$ python3 -q
>>> import numpy as np
>>> import numpy.linalg as la
>>> np.set_printoptions(precision=2, suppress=True, linewidth=160, legacy="1.25")
>>> def rd(a):
...     return np.round(a, 2) + 0
... 
>>> K = np.load("a.npy")
>>> K
array([[ 3, -3, -2, -2, -1,  0,  0],
       [ 1,  2, -1,  2, -2,  1, -3],
       [-3,  0,  2,  0,  2,  1, -2]])
>>> def softmax(z):
...     e = np.exp(z - z.max(axis=-1, keepdims=True))
...     return e / e.sum(axis=-1, keepdims=True)
... 
>>> rd(softmax(K[0] + 4))
array([0.88, 0.  , 0.01, 0.01, 0.02, 0.04, 0.04])
>>> S = K @ K.T / np.sqrt(7)
>>> rd(softmax(S)[0] @ K)
array([ 3., -3., -2., -2., -1.,  0.,  0.])
>>> rd(softmax(S))
array([[1., 0., 0.],
       [0., 1., 0.],
       [0., 0., 1.]])
>>> B = np.array([[-1, -2, 9],
...     [5, -1, 5],
...     [-6, -4, -5],
...     [-5, 9, -6],
...     [-8, 2, -2],
...     [0, -8, -4],
...     [8, -8, -5]])
>>> K @ B
array([[ 12, -15,  36],
       [ -3,  30,  27],
       [-41,  10, -35]])
>>> np.einsum("ik,kj->ji", K, B)
array([[ 12,  -3, -41],
       [-15,  30,  10],
       [ 36,  27, -35]])
>>> la.matrix_rank(np.vstack([K, B.T]))
6
>>> B.T @ K.T
array([[ 12,  -3, -41],
       [-15,  30,  10],
       [ 36,  27, -35]])
>>> K[2] @ K[1]
-2
>>> rd(la.norm(K, 2))
6.31
>>> la.norm(K, axis=1).argmax()
0
>>> rd(la.norm(K, 1)), rd(la.norm(K, np.inf))
(7.0, 12.0)
>>> rd(la.norm(K[2] - K[1]))
7.07
>>> rd(la.norm(K, "nuc"))
14.2
>>> rd(la.norm(K, axis=1))
array([5.2 , 4.9 , 4.69])
>>> rd(la.norm(K) ** 2 / la.norm(K, 2) ** 2)
1.84
>>> rd(la.norm(K, axis=0))
array([4.36, 3.61, 3.  , 2.83, 3.  , 1.41, 3.61])
>>> rd(la.norm(K[2], 1)), rd(la.norm(K[2], np.inf))
(10.0, 3.0)
>>> K - K[0]
array([[ 0,  0,  0,  0,  0,  0,  0],
       [-2,  5,  1,  4, -1,  1, -3],
       [-6,  3,  4,  2,  3,  1, -2]])
>>> la.rank(K)
Traceback (most recent call last):
  File "<python-input-27>", line 1, in <module>
    la.rank(K)
    ^^^^^^^
AttributeError: module 'numpy.linalg' has no attribute 'rank'
>>> K.shape
(3, 7)
>>> np.abs(K).max()
3
>>> rd(K.mean(axis=0))
array([ 0.33, -0.33, -0.33,  0.  , -0.33,  0.67, -1.67])
>>> rd(la.norm(K))
8.54
>>> np.diff(K, axis=0)
array([[-2,  5,  1,  4, -1,  1, -3],
       [-4, -2,  3, -2,  4,  0,  1]])
>>> X = np.loadtxt("arr.csv", delimiter=",")
>>> X
array([[36., 48., 36.],
       [48., 64., 48.],
       [36., 48., 36.]])
>>> hat = np.triu(np.array([[-5, 3, -2], [-5, -3, 5], [-3, 4, 3]]), 1) + np.eye(3)
>>> B = hat @ X @ la.inv(hat)
>>> rd(la.det(B))
0.0
>>> B
array([[ 108., -180., 1224.],
       [ 228., -380., 2584.],
       [  36.,  -60.,  408.]])
>>> hat @ X - X @ hat
array([[  72.,  -12.,  -96.],
       [ 180.,   96.,  -44.],
       [   0., -108., -168.]])
>>> la.matrix_rank(B)
1
>>> B = X / np.sqrt((X ** 2).mean(axis=1, keepdims=True))
>>> la.matrix_rank(B) == la.matrix_rank(X)
True
>>> E = np.load("x.npy")
>>> E
array([[-2.01,  0.03, -0.02],
       [ 2.01,  0.  , -0.01],
       [-0.94, -0.01, -0.03],
       [-0.99, -0.01,  0.01],
       [ 1.93, -0.02, -0.05]])
>>> rk = la.matrix_rank(X)
>>> rk
1
>>> ns = la.svd(X)[2][rk:].T
>>> la.matrix_rank(X.T @ X), la.matrix_rank(X @ X.T)
(1, 1)
>>> [int(la.matrix_rank(X[:, :j + 1])) for j in range(3)]
[1, 1, 1]
>>> [int(la.matrix_rank(np.delete(X, i, axis=0))) for i in range(3)]
[1, 1, 1]
>>> ns.shape
(3, 2)
>>> rd(ns @ ns.T)
array([[ 0.74, -0.35, -0.26],
       [-0.35,  0.53, -0.35],
       [-0.26, -0.35,  0.74]])
>>> np.allclose(X @ ns, 0)
True
>>> rd(X @ ns)
array([[0., 0.],
       [0., 0.],
       [0., 0.]])
>>> B = np.c_[E[:, :1] @ np.array([[-6]]), np.array([0, -1, 2, 1, 1])]
>>> rd(B)
array([[ 12.06,   0.  ],
       [-12.06,  -1.  ],
       [  5.64,   2.  ],
       [  5.94,   1.  ],
       [-11.58,   1.  ]])
>>> rd(la.norm(la.qr(E)[0].T @ B, axis=0) ** 2 / ((B ** 2).sum(axis=0) + 1e-12))
array([1., 1.])
>>> la.matrix_rank(B)
2
>>> f, g = E[0], E[2]
>>> rd(f @ g)
1.89
>>> p = (f @ g) / (f @ f) * f
>>> rd(np.outer(f, g))
array([[ 1.89,  0.02,  0.06],
       [-0.03,  0.  ,  0.  ],
       [ 0.02,  0.  ,  0.  ]])
>>> la.matrix_rank(np.outer(f, g))
1
>>> vec = np.array([0, 3, 3])
>>> rd(np.einsum("ij,j->i", E, vec))
array([ 0.03, -0.03, -0.12,  0.  , -0.21])
>>> rd(E * vec)
array([[ 0.  ,  0.09, -0.06],
       [ 0.  ,  0.  , -0.03],
       [ 0.  , -0.03, -0.09],
       [ 0.  , -0.03,  0.03],
       [ 0.  , -0.06, -0.15]])
>>> la.norm(E @ vec) <= la.norm(E, 2) * la.norm(vec) + 1e-9
True
>>> Q, R = la.qr(E)
>>> rd(R)
array([[ 3.7 , -0.02, -0.02],
       [ 0.  , -0.03, -0.01],
       [ 0.  ,  0.  ,  0.06]])
>>> rd(np.abs(np.diag(R)))
array([3.7 , 0.03, 0.06])
>>> rd(np.trace(Q @ Q.T))
3.0
>>> rd(Q @ R)
array([[-2.01,  0.03, -0.02],
       [ 2.01,  0.  , -0.01],
       [-0.94, -0.01, -0.03],
       [-0.99, -0.01,  0.01],
       [ 1.93, -0.02, -0.05]])
>>> rd(abs(R[0, 0])), rd(la.norm(E[:, 0]))
(3.7, 3.7)
>>> J = np.diag(np.array([-5, -1, -3, 3])) + -2 * np.eye(4, k=1) + -2 * np.eye(4, k=-1)
>>> J
array([[-5., -2.,  0.,  0.],
       [-2., -1., -2.,  0.],
       [ 0., -2., -3., -2.],
       [ 0.,  0., -2.,  3.]])
>>> w, evecs = la.eig(J)
>>> rd(np.sort(la.eigvals(J @ J)))
array([ 0.26, 13.66, 16.77, 37.31])
>>> rd(np.sort(la.eigvals(J.T)))
array([-6.11, -4.1 ,  0.51,  3.7 ])
>>> w, evecs = la.eigh(J)
>>> w.sum(), np.trace(J)
(-6.0, -6.0)
>>> rd(evecs @ np.diag(w) @ evecs.T)
array([[-5., -2.,  0.,  0.],
       [-2., -1., -2.,  0.],
       [ 0., -2., -3., -2.],
       [ 0.,  0., -2.,  3.]])
>>> np.abs(evecs[:, -1]).round(6).argmax()
3
>>> (w > 1e-8).sum(), (w < -1e-8).sum()
(2, 2)
>>> rd(w)
array([-6.11, -4.1 ,  0.51,  3.7 ])
>>> rng = np.random.default_rng(3860)
>>> B = J + rng.integers(-2, 3, (4, 3)) @ rng.integers(-2, 3, (3, 4))
>>> B
array([[-11.,  -2.,  -6.,   0.],
       [ -8.,  -1.,  -8.,   0.],
       [ -3., -10.,  -4.,  -7.],
       [ -2.,  -4.,  -2.,   0.]])
>>> rd(la.svd(B - J, compute_uv=False))
array([13.21,  9.85,  0.69,  0.  ])
>>> np.abs(B - J).sum(axis=1)
array([12., 12., 17.,  9.])
>>> M = np.load("test10.npy")
>>> M
array([[-2, -1],
       [ 0,  1],
       [ 2,  3],
       [ 4,  5],
       [ 6,  7],
       [ 8,  9],
       [10, 11],
       [12, 13]])
>>> vec = np.array([0, 3])
>>> rhs = M @ vec
>>> rd(la.solve(M.T @ M, M.T @ rhs))
array([0., 3.])
>>> rd(la.lstsq(M, rhs)[0])
array([0., 3.])
>>> rhs = rhs + 0.05 * rng.normal(size=8)
>>> rd(rhs)
array([-3.01,  2.97,  9.02, 15.04, 20.99, 26.93, 33.09, 39.02])
>>> b, *_ = la.lstsq(M, rhs)
>>> b.round()
array([0., 3.])
>>> rd(b)
array([0.01, 2.99])
>>> [round(float(la.norm(la.solve(M.T @ M + lam * np.eye(2), M.T @ rhs))), 2) for lam in (0, 1, 10, 100)]
[2.99, 2.55, 2.22, 1.99]
>>> rd(la.norm(rhs - M @ b))
0.12
>>> B = np.array([[0, 5], [0, 4]])
>>> W2 = np.array([[3, -2, 1], [-3, 1, 3], [3, 0, -3]])
>>> A = np.kron(B, W2)
>>> A
array([[  0,   0,   0,  15, -10,   5],
       [  0,   0,   0, -15,   5,  15],
       [  0,   0,   0,  15,   0, -15],
       [  0,   0,   0,  12,  -8,   4],
       [  0,   0,   0, -12,   4,  12],
       [  0,   0,   0,  12,   0, -12]])
>>> U, s, Vt = la.svd(A)
>>> rd(s)
array([40.63, 20.65,  3.76,  0.  ,  0.  ,  0.  ])
>>> B = U[:, :3] @ np.diag(s[:3]) @ Vt[:3]
>>> rd(B)
array([[  0.,   0.,   0.,  15., -10.,   5.],
       [  0.,   0.,   0., -15.,   5.,  15.],
       [  0.,   0.,   0.,  15.,   0., -15.],
       [  0.,   0.,   0.,  12.,  -8.,   4.],
       [  0.,   0.,   0., -12.,   4.,  12.],
       [  0.,   0.,   0.,  12.,   0., -12.]])
>>> rd(la.norm(A - B, 2)), rd(s[3])
(0.0, 0.0)
>>> la.matrix_rank(A, rtol=0.05)
3
>>> W = np.array([[-1, -2, -2],
...     [1, 0, 0],
...     [-2, 2, 0],
...     [2, 0, 2],
...     [0, 0, 2],
...     [2, 1, -2]])
>>> b = np.array([1, 2, 1])
>>> act = np.maximum(A @ W + b, 0)
>>> rd((act > 0).mean(axis=0))
array([1.  , 0.67, 0.67])
>>> act
array([[41,  7,  1],
       [ 1, 17,  0],
       [ 1,  0, 61],
       [33,  6,  1],
       [ 1, 14,  0],
       [ 1,  0, 49]])
>>> W2 = np.array([[9, 0, 2], [0, -2, 2], [3, -7, -1]])
>>> act @ W2
array([[ 372,  -21,   95],
       [   9,  -34,   36],
       [ 192, -427,  -59],
       [ 300,  -19,   77],
       [   9,  -28,   30],
       [ 156, -343,  -47]])
>>> B = A / np.sqrt((A ** 2).mean(axis=1, keepdims=True))
>>> rd(la.norm(B, axis=1))
array([2.45, 2.45, 2.45, 2.45, 2.45, 2.45])
>>> rd(B[5])
array([ 0.  ,  0.  ,  0.  ,  1.73,  0.  , -1.73])
>>> la.matrix_rank(A - A.mean(axis=1, keepdims=True))
3
>>> feats = np.loadtxt("mat.csv", delimiter=",")
>>> feats
array([[  9.,  -5.,  -5.,   2.],
       [ -8.,   6.,  -7.,  -7.],
       [ -4.,   4.,  -5.,  -6.],
       [ -8.,  -9.,   8.,   6.],
       [  4.,   7.,  -7.,   1.],
       [ -2.,  -5.,   8.,   3.],
       [ 25., -17.,   9.,  16.]])
>>> vec = np.array([-1, 3, 1, 1])
>>> rhs = feats @ vec
>>> rd(la.pinv(feats) @ feats)
array([[1., 0., 0., 0.],
       [0., 1., 0., 0.],
       [0., 0., 1., 0.],
       [0., 0., 0., 1.]])
>>> rd(la.lstsq(feats, rhs)[0])
array([-1.,  3.,  1.,  1.])
>>> rhs = rhs + 0.05 * rng.normal(size=7)
>>> rd(rhs)
array([-26.96,  12.01,   4.92,  -4.93,  10.99,  -2.03, -50.99])
>>> b, *_ = la.lstsq(feats, rhs)
>>> rd(feats.T @ (rhs - feats @ b))
array([0., 0., 0., 0.])
>>> rd(b)
array([-1.01,  3.  ,  0.99,  1.01])
>>> f = np.array([2, -3, -1])
>>> np.correlate(K[1], K[2], "full")
array([-2, -3,  6, -1,  6,  4, -2, -3, -7, -4,  0, -3,  9])
>>> np.convolve(K[1], f)
array([ 2,  1, -9,  5, -9,  6, -7,  8,  3])
>>> vec = np.array([1, 1, 7])
>>> rhs = E @ vec
>>> rd(rhs)
array([-2.12,  1.94, -1.16, -0.93,  1.56])
>>> rd(la.lstsq(E, rhs)[0])
array([1., 1., 7.])
>>> rd(la.solve(E.T @ E, E.T @ rhs))
array([1., 1., 7.])
>>> rhs = rhs + 0.02 * rng.normal(size=5)
>>> rd(rhs)
array([-2.13,  1.92, -1.18, -0.93,  1.55])
>>> b, *_ = la.lstsq(E, rhs)
>>> b.round()
array([1., 1., 7.])
>>> rd(E.T @ (rhs - E @ b))
array([0., 0., 0.])
>>> B = feats / la.norm(feats, axis=1, keepdims=True)
>>> gram = B @ B.T
>>> np.argwhere(np.triu(np.abs(gram) > 0.95, 1))
array([[1, 2],
       [1, 6]])
>>> rd(gram[3])
array([-0.3 , -0.4 , -0.53,  1.  , -0.86,  0.9 ,  0.22])
>>> (gram - 2 * np.eye(7)).round(6).argmax(axis=1)
array([6, 2, 1, 5, 2, 3, 0])
>>> rd(la.norm(B, axis=1))
array([1., 1., 1., 1., 1., 1., 1.])
